$ python -q
>>> import numpy as np
>>> import numpy.linalg as la
>>> np.set_printoptions(suppress=True, linewidth=200)
>>> def tidy(a):
...     return np.round(a, 3) + 0
... 
>>> M = np.loadtxt("mat.csv", delimiter=",")
>>> print(M)
[[4. 2. 0. 0. 0. 0. 0.]
 [2. 8. 2. 0. 0. 0. 0.]
 [0. 2. 8. 2. 0. 0. 0.]
 [0. 0. 2. 5. 2. 0. 0.]
 [0. 0. 0. 2. 4. 2. 0.]
 [0. 0. 0. 0. 2. 9. 2.]
 [0. 0. 0. 0. 0. 2. 5.]]
>>> ev, V = la.eigh(M)
>>> print(tidy(la.eigvalsh(M + 5 * np.eye(7))))
[ 6.743  8.036  9.14  10.363 12.596 15.367 15.755]
>>> print(tidy(ev))
[ 1.743  3.036  4.14   5.363  7.596 10.367 10.755]
>>> print((ev > 1e-8).sum(), (ev < -1e-8).sum())
7 0
>>> print(tidy(ev.sum()), np.trace(M))
43.0 43.0
>>> print(tidy(la.eigvalsh(M @ M)))
[  3.04    9.217  17.136  28.757  57.707 107.467 115.676]
>>> B = la.inv(M)
>>> print(np.allclose(B, M.T))
False
>>> print(tidy(la.cond(M)))
6.169
>>> print(tidy(la.det(M) * la.det(B)))
1.0
>>> print(tidy(la.slogdet(M)[0]))
1.0
>>> print(tidy(la.det(M) * B))
[[ 28752.  -7744.   2224.  -1152.    656.   -160.     64.]
 [ -7744.  15488.  -4448.   2304.  -1312.    320.   -128.]
 [  2224.  -4448.  15568.  -8064.   4592.  -1120.    448.]
 [ -1152.   2304.  -8064.  29952. -17056.   4160.  -1664.]
 [   656.  -1312.   4592. -17056.  38048.  -9280.   3712.]
 [  -160.    320.  -1120.   4160.  -9280.  14400.  -5760.]
 [    64.   -128.    448.  -1664.   3712.  -5760.  22208.]]
>>> print(tidy(la.inv(B)))
[[4. 2. 0. 0. 0. 0. 0.]
 [2. 8. 2. 0. 0. 0. 0.]
 [0. 2. 8. 2. 0. 0. 0.]
 [0. 0. 2. 5. 2. 0. 0.]
 [0. 0. 0. 2. 4. 2. 0.]
 [0. 0. 0. 0. 2. 9. 2.]
 [0. 0. 0. 0. 0. 2. 5.]]
>>> print((np.abs(B) > 1e-9).astype(int))
[[1 1 1 1 1 1 1]
 [1 1 1 1 1 1 1]
 [1 1 1 1 1 1 1]
 [1 1 1 1 1 1 1]
 [1 1 1 1 1 1 1]
 [1 1 1 1 1 1 1]
 [1 1 1 1 1 1 1]]
>>> data = np.tanh(np.array([[-0.7, -0.8, 1.5],
...     [0.4, -2.4, 0.4],
...     [1.0, 0.3, 0.6],
...     [-0.3, 0.6, -0.6],
...     [-1.3, 1.5, -1.6],
...     [1.1, -0.5, -0.3],
...     [0.5, 0.2, 0.5],
...     [2.0, -0.9, 0.5],
...     [0.3, -1.8, 0.9],
...     [-0.1, 0.7, 0.6],
...     [0.9, 2.0, -1.2],
...     [-1.3, 0.8, -0.3],
...     [-0.7, 0.2, -1.5],
...     [0.2, 0.5, -0.2],
...     [0.2, 1.2, -1.3],
...     [-1.2, 0.4, -0.8],
...     [-0.1, -0.3, 0.4],
...     [-1.0, 1.8, 1.8],
...     [-0.2, 0.6, 0.1],
...     [-0.7, -1.1, -1.1]]) @ np.array([[0.3, 1.5, 0.4, -0.7, -1.0, 1.7],
...     [1.6, -0.2, -0.9, 0.0, 1.6, 0.4],
...     [-0.8, -2.1, -1.0, -0.1, 0.6, 1.5]]))
>>> print(tidy(data))
[[-0.991 -0.999 -0.786  0.327  0.31   0.629]
 [-0.999  0.235  0.958 -0.31  -0.999  0.31 ]
 [ 0.291  0.178 -0.438 -0.641 -0.159  0.991]
 [ 0.874  0.598 -0.06   0.264  0.716 -0.824]
 [ 0.997  0.804 -0.264  0.789  0.992 -0.999]
 [-0.226  0.983  0.831 -0.629 -0.969  0.84 ]
 [ 0.07  -0.327 -0.446 -0.38   0.119  0.933]
 [-0.845  0.972  0.804 -0.896 -0.996  0.999]
 [-0.998 -0.793  0.686 -0.291 -0.99   0.814]
 [ 0.544 -0.914 -0.854  0.01   0.919  0.766]
 [ 1.     0.998 -0.235 -0.47   0.919  0.485]
 [ 0.811 -0.901 -0.735  0.735  0.984 -0.982]
 [ 0.864  0.968  0.778  0.565  0.119 -0.998]
 [ 0.77   0.551 -0.168 -0.119  0.446  0.235]
 [ 0.995  0.992  0.291 -0.01   0.735 -0.811]
 [ 0.726 -0.197 -0.04   0.726  0.876 -0.996]
 [-0.68  -0.731 -0.168  0.03  -0.139  0.3  ]
 [ 0.814 -1.    -0.999  0.478  1.     0.938]
 [ 0.675 -0.558 -0.617  0.129  0.84   0.05 ]
 [-0.797  0.901  0.948  0.537 -0.938 -0.997]]
>>> Xs = data - data.mean(axis=0)
>>> V = la.svd(Xs)[2][:3]
>>> B = Xs - Xs @ V.T @ V
>>> print(tidy((Xs @ V.T).std(axis=0)))
[1.222 1.005 0.677]
>>> print(tidy(np.cov(Xs @ V.T, rowvar=False)))
[[1.572 0.    0.   ]
 [0.    1.064 0.   ]
 [0.    0.    0.482]]
